$ python3 -q
>>> import numpy as np
>>> import numpy.linalg as la
>>> np.set_printoptions(suppress=True, linewidth=100)
>>> M = np.load("run5.npy")
>>> M.round(3)
array([[ 2.312, -3.902, -2.105],
       [ 2.962, -4.024,  0.178],
       [-1.451,  3.205,  3.553],
       [-1.794,  0.924, -4.575],
       [ 0.728,  0.657,  4.903],
       [-2.862,  4.081,  0.397],
       [ 2.23 , -3.849, -2.283],
       [-2.263,  1.729, -4.109],
       [ 3.018, -3.924,  0.704],
       [ 0.624,  0.798,  4.896],
       [-1.109, -0.121, -4.874],
       [ 2.895, -3.093,  2.655],
       [ 2.59 , -4.044, -1.394]])
>>> [round(float(x), 3) for x in la.svd(M, compute_uv=False)[:3]]
[13.364, 12.099, 0.0]
>>> np.argsort(-la.norm(M, axis=0).round(6), kind="stable")[:3]
array([2, 1, 0])
>>> feats = np.loadtxt("arr.csv", delimiter=",")
>>> feats.round(3)
array([[ 0.985, -0.073,  0.007, -0.057,  0.078],
       [-0.073,  0.647,  0.034, -0.278,  0.38 ],
       [ 0.007,  0.034,  0.997,  0.026, -0.036],
       [-0.057, -0.278,  0.026,  0.781,  0.299],
       [ 0.078,  0.38 , -0.036,  0.299,  0.591]])
>>> # looks like rank 4
>>> evals, evecs = la.eigh(feats)
>>> np.round(la.eigvalsh(feats @ feats), 3) + 0
array([0., 1., 1., 1., 1.])
>>> np.round(la.svd(feats, compute_uv=False), 3) + 0
array([1., 1., 1., 1., 0.])
>>> evals, evecs = la.eigh(feats)
>>> x = np.array([1, -1, -3, 2, -3])
>>> round(x @ feats @ x, 3)
np.float64(17.483)
>>> round(float(x @ feats @ x / (x @ x)), 3), round(evals[0], 3), round(evals[-1], 3)
(0.728, np.float64(-0.0), np.float64(1.0))
>>> f, r1 = feats[0], feats[4]
>>> round(f @ f, 3)
np.float64(0.985)
>>> pr = (f @ r1) / (f @ f) * f
>>> pr.round(3)
array([ 0.078, -0.006,  0.001, -0.005,  0.006])
>>> np.round(r1 - pr, 3) + 0
array([ 0.   ,  0.386, -0.037,  0.304,  0.584])
>>> la.matrix_rank(np.outer(f, r1))
np.int64(1)
>>> F = np.load("sample15.npy")
>>> F.round(3)
array([[-0.348, -0.866, -0.359],
       [ 0.348, -0.475,  0.808],
       [-0.87 ,  0.156,  0.467]])
>>> np.argsort(-la.norm(feats, axis=0).round(6), kind="stable")[:3]
array([2, 0, 3])
>>> la.matrix_rank(feats, rtol=0.1)
np.int64(4)
>>> np.round(la.norm(feats, 2) / la.norm(feats), 3)
np.float64(0.5)
>>> round(float(la.det(F.T)), 3)
1.0
>>> round(float(np.einsum("ii->", F)), 3)
-0.356
>>> np.round(np.poly(F), 3)
array([ 1.   ,  0.356, -0.356, -1.   ])
>>> round(float(la.det(F[::-1])), 3)
-1.0
>>> np.round(la.eigvals(F), 3)
array([ 1.   +0.j   , -0.678+0.735j, -0.678-0.735j])
>>> round(float(la.det(2 * F)), 3), round(float(la.det(F)), 3)
(8.0, 1.0)
>>> np.round(np.kron(np.eye(2, dtype=int), F), 3)
array([[-0.348, -0.866, -0.359, -0.   , -0.   , -0.   ],
       [ 0.348, -0.475,  0.808,  0.   , -0.   ,  0.   ],
       [-0.87 ,  0.156,  0.467, -0.   ,  0.   ,  0.   ],
       [-0.   , -0.   , -0.   , -0.348, -0.866, -0.359],
       [ 0.   , -0.   ,  0.   ,  0.348, -0.475,  0.808],
       [-0.   ,  0.   ,  0.   , -0.87 ,  0.156,  0.467]])
>>> round(la.eigvals(F).sum().real, 3)
np.float64(-0.356)
>>> t = np.radians(180)
>>> r_ = np.eye(3)
>>> r_[2, 2] = r_[1, 1] = np.cos(t)
>>> r_[2, 1], r_[1, 2] = -np.sin(t), np.sin(t)
>>> r_.round(3) + 0
array([[ 1.,  0.,  0.],
       [ 0., -1.,  0.],
       [ 0.,  0., -1.]])
>>> A2 = F @ r_.T
>>> np.allclose(F @ F.T, A2 @ A2.T)
True
>>> np.allclose(la.norm(F, axis=1), la.norm(A2, axis=1))
True
>>> np.round(F.T @ F, 3) + 0
array([[1., 0., 0.],
       [0., 1., 0.],
       [0., 0., 1.]])
>>> np.round(la.pinv(F), 3)
array([[-0.348,  0.348, -0.87 ],
       [-0.866, -0.475,  0.156],
       [-0.359,  0.808,  0.467]])
>>> np.round(F @ F.T, 3) + 0
array([[1., 0., 0.],
       [0., 1., 0.],
       [0., 0., 1.]])
>>> rng = np.random.default_rng(8740)
>>> labels = rng.permutation(3)
>>> labels
array([0, 1, 2])
>>> A2 = F[labels][:, labels]
>>> np.round(np.sort(np.abs(la.eigvals(A2))), 3)
array([1., 1., 1.])
>>> X = np.array([[1, -2, 4], [1, -1, 1], [1, 0, 0], [1, 1, 1], [1, 2, 4]])
>>> X
array([[ 1, -2,  4],
       [ 1, -1,  1],
       [ 1,  0,  0],
       [ 1,  1,  1],
       [ 1,  2,  4]])
>>> hat = X @ la.solve(X.T @ X, X.T)
>>> la.matrix_rank(np.eye(5) - hat)
np.int64(2)
>>> x = np.array([-1, -1, -2])
>>> rhs = X @ x
>>> np.round(la.lstsq(X, rhs)[0], 3)
array([-1., -1., -2.])
>>> rhs = rhs + 0.3 * rng.normal(size=5)
>>> rhs.round(3)
array([ -7.162,  -2.68 ,  -0.837,  -3.937, -10.715])
>>> c, *_ = la.lstsq(X, rhs)
>>> c.round(3)
array([-1.143, -0.836, -1.962])
>>> round(la.norm(rhs - X @ c), 3)
np.float64(0.538)
>>> W0 = np.load("block10.npy")
>>> W0
array([[ -7, -14,  21,  42],
       [ -3,  -6,   9,  18],
       [  4,   8, -12, -24],
       [  9,  18, -27, -54],
       [ -9, -18,  27,  54]])
>>> # rows and columns are dependent
>>> np.argsort(-la.norm(W0, axis=0).round(6), kind="stable")[:3]
array([3, 2, 1])
>>> round(la.norm(W0, 2) / la.norm(W0), 3)
np.float64(1.0)
>>> la.cond(W0) > 100
np.True_
>>> la.matrix_rank(W0, rtol=0.1)
np.int64(1)
>>> [round(float(x), 3) for x in la.svd(W0, compute_uv=False)[:3]]
[108.628, 0.0, 0.0]
>>> np.round(np.trace(la.pinv(W0) @ W0), 3)
np.float64(1.0)
>>> A2 = np.array([[-2, 9, -3, -3, -6],
...     [-5, -6, -3, -4, 0],
...     [-6, -3, 0, 6, 9],
...     [-4, 5, 9, 4, -1],
...     [-9, 4, 1, -1, 8]])
>>> arr = A2 + A2.T
>>> arr
array([[ -4,   4,  -9,  -7, -15],
       [  4, -12,  -6,   1,   4],
       [ -9,  -6,   0,  15,  10],
       [ -7,   1,  15,   8,  -2],
       [-15,   4,  10,  -2,  16]])
>>> # symmetric
>>> evals, evecs = la.eig(arr)
>>> np.round(np.sort(la.eigvals(la.inv(arr))), 3)
array([-0.159, -0.078, -0.047,  0.03 ,  0.065])
>>> evals.round(3)
array([ 32.976, -21.315, -12.859,  -6.277,  15.476])
>>> np.round(np.sort(la.eigvals(arr.T)), 3)
array([-21.315, -12.859,  -6.277,  15.476,  32.976])
>>> data = np.array([[0.0, 0.0, 0.0], [1.0, 4.0, 0.0], [0.0, 0.0, 2.0]])
>>> f = np.array([9, 3])
>>> np.cross(data[2, :3], data[0, :3])
array([0., 0., 0.])
>>> np.array([np.convolve(row, f, "same") for row in data])
array([[ 0.,  0.,  0.],
       [ 9., 39., 12.],
       [ 0.,  0., 18.]])
>>> round(np.trace(la.pinv(data) @ data), 3)
np.float64(2.0)
>>> np.abs(np.diag(la.qr(data)[1])) > 1e-9
array([ True, False,  True])
>>> la.lstsq(data[:-1].T, data[-1])[2]
np.int32(1)
>>> np.unique(data.round(6), axis=0).shape
(3, 3)
>>> np.allclose(data[:-1].T @ la.lstsq(data[:-1].T, data[-1])[0], data[-1])
False
>>> E = np.load("layer4.npy")
>>> E
array([[-2,  4,  5,  4, -4],
       [ 4, -2,  4,  5,  4],
       [ 5,  4, -2,  4,  5],
       [ 4,  5,  4, -2,  4],
       [-4,  4,  5,  4, -2]])
>>> # symmetric, so the eigenvalues are real
>>> np.round(la.norm(E), 3)
np.float64(19.849)
>>> la.matrix_rank(E)
np.int64(5)
>>> np.count_nonzero(E)
np.int64(25)
>>> np.unravel_index(np.abs(E).argmax(), E.shape)
(np.int64(0), np.int64(2))
>>> np.abs(E).max()
np.int64(5)
